$ python -q
>>> import numpy as np
>>> np.set_printoptions(precision=3, suppress=True, linewidth=120)
>>> feats = np.array([[0, 18, 9, 21],
...     [0, -24, -12, -28],
...     [0, -6, -3, -7],
...     [0, -30, -15, -35]])
>>> # null space of dimension 3
>>> rank = np.linalg.matrix_rank(feats)
>>> print(rank)
1
>>> ns = np.linalg.svd(feats)[2][rank:].T
>>> print([int(np.linalg.matrix_rank(feats[:i])) for i in range(1, len(feats) + 1)])
[1, 1, 1, 1]
>>> print(ns.shape)
(4, 3)
>>> print(np.round(np.trace(np.linalg.pinv(feats) @ feats), 3))
1.0
>>> print(np.allclose(feats[:-1].T @ np.linalg.lstsq(feats[:-1].T, feats[-1])[0], feats[-1]))
True
>>> Uu, s, Vt = np.linalg.svd(feats)
>>> evecs = Vt[:(s > 1e-8).sum()]
>>> rng = np.random.default_rng(9)
>>> x = feats[3] + -1 * feats[0] + rng.integers(2) * np.eye(4)[2]
>>> print(x)
[  0. -48. -24. -56.]
>>> print(round(np.linalg.norm(x - evecs.T @ evecs @ x), 3))
0.0
>>> print(round(np.linalg.det(feats), 3))
0.0
>>> print(np.allclose(feats, feats.T))
False
>>> print((feats - feats.T) / 2)
[[  0.    9.    4.5  10.5]
 [ -9.    0.   -3.    1. ]
 [ -4.5   3.    0.    4. ]
 [-10.5  -1.   -4.    0. ]]
>>> print(round(float(np.abs(np.linalg.eigvals(feats)).max()), 3))
62.0
>>> print(np.allclose(feats @ feats.T, feats.T @ feats))
False
>>> print(np.trace(feats))
-62
>>> print(np.linalg.matrix_power(feats, 2))
[[    0 -1116  -558 -1302]
 [    0  1488   744  1736]
 [    0   372   186   434]
 [    0  1860   930  2170]]
>>> m1 = np.loadtxt("mat.csv", delimiter=",")
>>> print(m1)
[[-22.974 -17.013 -47.6  ]
 [-22.503 -16.854 -46.909]
 [-22.418 -16.826 -46.785]
 [-17.771 -15.195 -39.904]
 [-17.723 -15.177 -39.832]
 [ -7.274 -10.772 -23.522]
 [ -5.237  -9.699 -20.084]
 [ -3.497  -8.674 -17.008]
 [ -3.29   -8.544 -16.632]
 [  0.612  -5.331  -8.49 ]
 [  0.991  -4.835  -7.435]
 [  1.726  -3.233  -4.422]
 [  1.78   -2.825  -3.752]
 [  1.781  -2.545  -3.315]
 [  1.426  -1.365  -1.669]
 [  0.603  -0.423  -0.527]
 [  0.583  -0.407  -0.507]
 [  0.525  -0.361  -0.452]
 [ -0.541   0.287   0.422]
 [ -1.252   0.563   1.018]
 [ -1.409   0.61    1.17 ]
 [ -1.473   0.628   1.235]
 [ -1.998   0.733   1.902]
 [ -2.627   0.583   4.399]
 [ -2.269   0.175   6.996]
 [ -2.109   0.067   7.616]
 [ -1.545  -0.25    9.404]
 [ -1.218  -0.411  10.295]
 [ 10.047  -4.049  31.426]
 [ 10.159  -4.078  31.61 ]
 [ 10.978  -4.292  32.942]]
>>> r0 = np.array([8, 1])
>>> print(np.correlate(m1[23], m1[16], "full"))
[ 1.332  0.774 -3.999 -1.451  2.565]
